$ python -q
>>> import numpy as np
>>> import numpy.linalg as la
>>> np.set_printoptions(precision=2, suppress=True, linewidth=100, floatmode="fixed")
>>> rd = lambda a: np.round(a, 2) + 0
>>> mat = np.load("mat.npy")
>>> print(mat)
[[ 1 -2 -1  1  0  0  2  1]
 [ 0  1 -2  1  1 -1 -1 -1]
 [-2  1  1 -2 -2 -2 -2 -1]
 [ 2 -1  2 -1  2  1  2 -1]
 [-2  1  0 -2  0 -2  2  0]
 [-2  1  1 -2 -2 -2 -2 -1]]
>>> # rows 2 and 5 are equal
>>> left, s, Vh = la.svd(mat)
>>> print(rd(s))
[7.87 4.50 3.53 2.81 1.56 0.00]
>>> B = left[:, :5] @ np.diag(s[:5]) @ Vh[:5]
>>> print(rd(B))
[[ 1.00 -2.00 -1.00  1.00  0.00  0.00  2.00  1.00]
 [ 0.00  1.00 -2.00  1.00  1.00 -1.00 -1.00 -1.00]
 [-2.00  1.00  1.00 -2.00 -2.00 -2.00 -2.00 -1.00]
 [ 2.00 -1.00  2.00 -1.00  2.00  1.00  2.00 -1.00]
 [-2.00  1.00  0.00 -2.00  0.00 -2.00  2.00  0.00]
 [-2.00  1.00  1.00 -2.00 -2.00 -2.00 -2.00 -1.00]]
>>> print(rd(np.abs(mat - B).max()))
0.0
>>> print(la.matrix_rank(mat, rtol=0.05))
5
>>> E = np.cumsum(np.array([[-1, -1, -1, 8, -7],
...     [-7, 7, -1, -9, 7],
...     [-8, -2, 8, -3, -5],
...     [4, -8, -8, 0, 9],
...     [-2, -8, -8, 7, 9],
...     [7, -4, 5, -3, 0],
...     [-8, -7, 0, -9, 0],
...     [3, -8, -4, 9, 6],
...     [8, 4, -3, -4, -5],
...     [1, 6, 4, 9, 2],
...     [-4, -7, -4, -4, -1],
...     [6, -5, 1, 9, -3],
...     [8, -8, 8, -6, -8],
...     [4, -8, -8, 7, -7],
...     [-7, -7, 3, 9, 6],
...     [-4, 2, -9, -2, -6],
...     [4, 6, 8, 8, -5],
...     [1, -3, 0, 7, -8],
...     [-9, 0, 9, -9, 5],
...     [6, 7, 8, -6, -6],
...     [-4, 6, 4, 7, -1],
...     [3, 5, 4, -7, 2],
...     [-6, 3, 0, -1, 7],
...     [-4, 0, 6, 5, -5],
...     [8, 4, 3, -7, -2],
...     [-5, 5, 4, 8, 7],
...     [8, -1, 8, 8, 6]]), axis=0)
>>> print(E)
[[ -1  -1  -1   8  -7]
 [ -8   6  -2  -1   0]
 [-16   4   6  -4  -5]
 [-12  -4  -2  -4   4]
 [-14 -12 -10   3  13]
 [ -7 -16  -5   0  13]
 [-15 -23  -5  -9  13]
 [-12 -31  -9   0  19]
 [ -4 -27 -12  -4  14]
 [ -3 -21  -8   5  16]
 [ -7 -28 -12   1  15]
 [ -1 -33 -11  10  12]
 [  7 -41  -3   4   4]
 [ 11 -49 -11  11  -3]
 [  4 -56  -8  20   3]
 [  0 -54 -17  18  -3]
 [  4 -48  -9  26  -8]
 [  5 -51  -9  33 -16]
 [ -4 -51   0  24 -11]
 [  2 -44   8  18 -17]
 [ -2 -38  12  25 -18]
 [  1 -33  16  18 -16]
 [ -5 -30  16  17  -9]
 [ -9 -30  22  22 -14]
 [ -1 -26  25  15 -16]
 [ -6 -21  29  23  -9]
 [  2 -22  37  31  -3]]
>>> cen = E - E.mean(axis=0)
>>> V = la.svd(cen)[2][:1]
>>> B = cen - cen @ V.T @ V
>>> print(rd(np.cov(cen @ V.T, rowvar=False)))
443.53
>>> print(la.norm(B, axis=1).round(6).argmax())
26
>>> print(rd(B.std(axis=0)))
[ 4.72  9.27 13.57  5.03  8.51]
>>> W2 = E[[5, 24]].astype(float)
>>> for _ in range(4):
...     z = la.norm(E[:, None] - W2, axis=-1).argmin(axis=1)
...     W2 = np.array([E[z == j].mean(axis=0) for j in range(2)])
... 
>>> print(z)
[0 0 0 0 0 0 0 0 0 0 0 0 1 1 1 1 1 1 1 1 1 1 1 1 1 1 1]
>>> print(rd(W2))
[[ -8.33 -15.50  -5.92   0.42   8.92]
 [  0.60 -39.60   7.20  20.33  -9.07]]
>>> feats = np.loadtxt("run7.csv", delimiter=",")
>>> print(feats)
[[ 0.30 -0.30 -1.70  1.40 -1.60 -1.10 -0.50 -0.80]
 [ 1.10  2.50  0.20 -0.70  1.20 -0.60 -0.60 -0.60]
 [-0.10 -0.20  0.80  0.40 -1.00  0.90 -1.30  0.20]
 [-2.00  0.60 -1.60 -1.50  0.80  0.90  1.00 -0.70]
 [ 0.30 -0.50  1.20 -0.80  0.30 -1.10  1.80  0.70]
 [ 3.50 -4.50 -5.50 -0.50  2.50 -3.50 -2.50 -1.00]
 [ 1.00  0.50  0.10 -0.10  1.70  0.60 -1.80  0.30]
 [ 0.10  0.30  0.90  1.20  0.30 -0.50 -0.70  1.00]
 [ 0.20 -0.90  1.10  0.50 -0.50  0.10  1.50  1.80]
 [ 1.20 -0.60  0.20 -0.90  0.40  1.20  1.90  2.10]
 [ 1.00  1.50  1.00  0.80 -0.40  0.90  0.50  0.70]
 [ 0.10 -0.80  1.60 -0.60  0.70  0.40 -1.10  0.10]
 [ 0.50  0.40  1.10  1.00 -0.40  0.60 -0.60  0.60]
 [-1.80 -2.60  1.80  0.60  0.10 -1.60  0.90 -0.30]
 [ 0.20 -0.50  1.40 -1.70 -0.10  0.90 -1.70  1.00]
 [-1.60  0.00 -0.40 -0.80  1.70  1.40 -0.20  0.00]
 [-0.20 -1.70 -0.40 -1.60  0.40 -0.80  0.30 -0.50]
 [-1.40  0.90  0.90 -0.90  0.50  0.20  0.40  1.20]
 [-0.70  1.90  0.80 -1.40  0.70  0.30 -1.90  0.40]
 [ 0.30 -1.00  0.50  0.00  0.10 -1.00 -0.70  1.20]
 [-0.90  0.90 -0.50 -1.20 -0.60  0.50  0.00 -0.60]]
>>> x = np.array([0, 2, 1, 1, 1, -1, 2, 1])
>>> y = feats @ x
>>> print(rd(la.solve(feats.T @ feats, feats.T @ y)))
[ 0.00  2.00  1.00  1.00  1.00 -1.00  2.00  1.00]
>>> print(rd(la.lstsq(feats, y)[0]))
[ 0.00  2.00  1.00  1.00  1.00 -1.00  2.00  1.00]
>>> print(rd(y))
[ -3.20   4.50  -3.50  -0.70   5.10 -15.00  -1.20   3.10   4.00   3.20   5.20  -2.40   1.30   0.40
  -4.70  -1.30  -4.10   4.10   0.20  -0.60  -1.60]
>>> rng = np.random.default_rng(79532)
>>> y = y + 0.3 * rng.normal(size=21)
>>> print(rd(y))
[ -2.65   4.47  -3.69  -0.18   4.97 -14.99  -0.91   2.66   4.43   2.54   5.41  -1.89   1.36   0.63
  -4.30  -1.22  -4.15   3.80   0.42  -0.47  -1.66]
>>> coef, *_ = la.lstsq(feats, y)
>>> print(rd(feats.T @ (y - feats @ coef)))
[0.00 0.00 0.00 0.00 0.00 0.00 0.00 0.00]
>>> print(coef.round())
[-0.00  2.00  1.00  1.00  1.00 -1.00  2.00  1.00]
>>> cen = (feats - feats.mean(axis=0)) / feats.std(axis=0)
>>> print(rd(cen.std(axis=0)))
[1.00 1.00 1.00 1.00 1.00 1.00 1.00 1.00]
>>> coef = la.lstsq(np.delete(cen, 1, axis=1), cen[:, 1])[0]
>>> print(np.abs(coef).argmax())
4
>>> proj = feats @ la.solve(feats.T @ feats, feats.T)
>>> print(rd(la.eigvalsh(proj)))
[0.00 0.00 0.00 0.00 0.00 0.00 0.00 0.00 0.00 0.00 0.00 0.00 0.00 1.00 1.00 1.00 1.00 1.00 1.00
 1.00 1.00]
>>> print(np.allclose(proj @ proj, proj))
True
>>> data = np.array([[0, 2, -2, -2, 0, 1, -1],
...     [0, 1, -2, 1, 2, 0, 2],
...     [2, 2, 2, 2, 2, -2, 0]])
>>> print(data)
[[ 0  2 -2 -2  0  1 -1]
 [ 0  1 -2  1  2  0  2]
 [ 2  2  2  2  2 -2  0]]
>>> left, s, Vh = la.svd(data, full_matrices=False)
>>> print(rd(s))
[5.24 3.99 2.95]
>>> print(np.abs(left[:, 0]).round(6).argmax())
2
>>> B = np.array([[2, 2, 2],
...     [0, 1, 1],
...     [0, 2, 0],
...     [0, 0, 1],
...     [1, 0, 0],
...     [2, 0, 2],
...     [1, 2, 1]])
>>> print(B.T @ data.T)
[[ 1  4  2]
 [-4  1 10]
 [ 1  4  4]]
>>> print(np.vstack([data, B.T]).shape)
(6, 7)
>>> print(np.einsum("ij,ij->i", data, data))
[14 14 24]
>>> print(np.einsum("ij->j", data))
[ 2  5 -2  1  4 -1  1]
>>> print(data @ B)
[[ 1 -4  1]
 [ 4  1  4]
 [ 2 10  4]]
>>> print(np.einsum("ik,kj->ji", data, B))
[[ 1  4  2]
 [-4  1 10]
 [ 1  4  4]]
